$ ipython --no-banner

In [1]: import numpy as np

In [2]: from numpy import linalg as LA

In [3]: np.set_printoptions(precision=2, suppress=True, linewidth=160, floatmode="fixed")

In [4]: X = np.array([[2.0, -3.0, 0.0, 1.0],
   ...:     [0.0, -1.0, 0.0, 1.0],
   ...:     [0.0, -2.0, 0.0, 2.0],
   ...:     [0.0, -2.0, -2.0, 4.0]])

In [5]: Uu, s, vt = LA.svd(X)

In [6]: evecs = vt[:(s > 1e-8).sum()]

In [7]: rng = np.random.default_rng(999919)

In [8]: vec = X[3] + 5 * X[0] + rng.integers(2) * np.eye(4)[1]

In [9]: vec
Out[9]: array([ 10.00, -16.00,  -2.00,   9.00])

In [10]: evecs.T @ evecs
Out[10]: 
array([[ 0.75, -0.25, -0.25, -0.25],
       [-0.25,  0.75, -0.25, -0.25],
       [-0.25, -0.25,  0.75, -0.25],
       [-0.25, -0.25, -0.25,  0.75]])

In [11]: P = np.triu(np.array([[2, 3, 0, 3], [0, 0, 0, 0], [1, 1, 1, 1], [0, 2, 3, 3]]), 1) + np.eye(4)

In [12]: out = P @ X @ LA.inv(P)

In [13]: LA.matrix_rank(out)
Out[13]: np.int64(3)

In [14]: round(float(LA.det(out)), 2)
Out[14]: 0.0

In [15]: np.round(np.poly(out), 2) + 0
Out[15]: array([ 1.00, -5.00,  8.00, -4.00,  0.00])

In [16]: P @ X - X @ P
Out[16]: 
array([[  0.00, -15.00,  -6.00,   9.00],
       [  0.00,   0.00,   0.00,   0.00],
       [  0.00,  -2.00,  -2.00,   4.00],
       [  0.00,   0.00,   0.00,   2.00]])

In [17]: A = np.loadtxt("layer3.csv", delimiter=",")

In [18]: A
Out[18]: 
array([[ 0.00,  2.00, -3.00,  1.00, -5.00, -2.00, -4.00,  3.00, -3.00],
       [ 0.00,  0.00,  3.00,  2.00,  0.00, -3.00, -4.00, -1.00, -4.00],
       [ 0.00,  0.00,  0.00, -5.00,  5.00,  3.00, -3.00,  4.00, -2.00],
       [ 0.00,  0.00,  0.00,  0.00,  2.00, -2.00, -5.00,  2.00,  4.00],
       [ 0.00,  0.00,  0.00,  0.00,  0.00, -2.00,  1.00,  1.00, -5.00],
       [ 0.00,  0.00,  0.00,  0.00,  0.00,  0.00,  3.00, -1.00, -5.00],
       [ 0.00,  0.00,  0.00,  0.00,  0.00,  0.00,  0.00,  3.00,  2.00],
       [ 0.00,  0.00,  0.00,  0.00,  0.00,  0.00,  0.00,  0.00, -1.00],
       [ 0.00,  0.00,  0.00,  0.00,  0.00,  0.00,  0.00,  0.00,  0.00]])

In [19]: Uu, s, vt = LA.svd(A)

In [20]: evecs = vt[:(s > 1e-8).sum()]

In [21]: vec = A[2] + 4 * A[5] + rng.integers(2) * np.eye(9)[4]

In [22]: vec
Out[22]: array([  0.00,   0.00,   0.00,  -5.00,   6.00,   3.00,   9.00,   0.00, -22.00])

In [23]: np.round(evecs.T @ evecs, 2) + 0
Out[23]: 
array([[0.00, 0.00, 0.00, 0.00, 0.00, 0.00, 0.00, 0.00, 0.00],
       [0.00, 1.00, 0.00, 0.00, 0.00, 0.00, 0.00, 0.00, 0.00],
       [0.00, 0.00, 1.00, 0.00, 0.00, 0.00, 0.00, 0.00, 0.00],
       [0.00, 0.00, 0.00, 1.00, 0.00, 0.00, 0.00, 0.00, 0.00],
       [0.00, 0.00, 0.00, 0.00, 1.00, 0.00, 0.00, 0.00, 0.00],
       [0.00, 0.00, 0.00, 0.00, 0.00, 1.00, 0.00, 0.00, 0.00],
       [0.00, 0.00, 0.00, 0.00, 0.00, 0.00, 1.00, 0.00, 0.00],
       [0.00, 0.00, 0.00, 0.00, 0.00, 0.00, 0.00, 1.00, 0.00],
       [0.00, 0.00, 0.00, 0.00, 0.00, 0.00, 0.00, 0.00, 1.00]])

In [24]: round(float(LA.norm(vec - evecs.T @ evecs @ vec)), 2)
Out[24]: 0.0

In [25]: np.allclose(evecs.T @ evecs @ vec, vec)
Out[25]: True
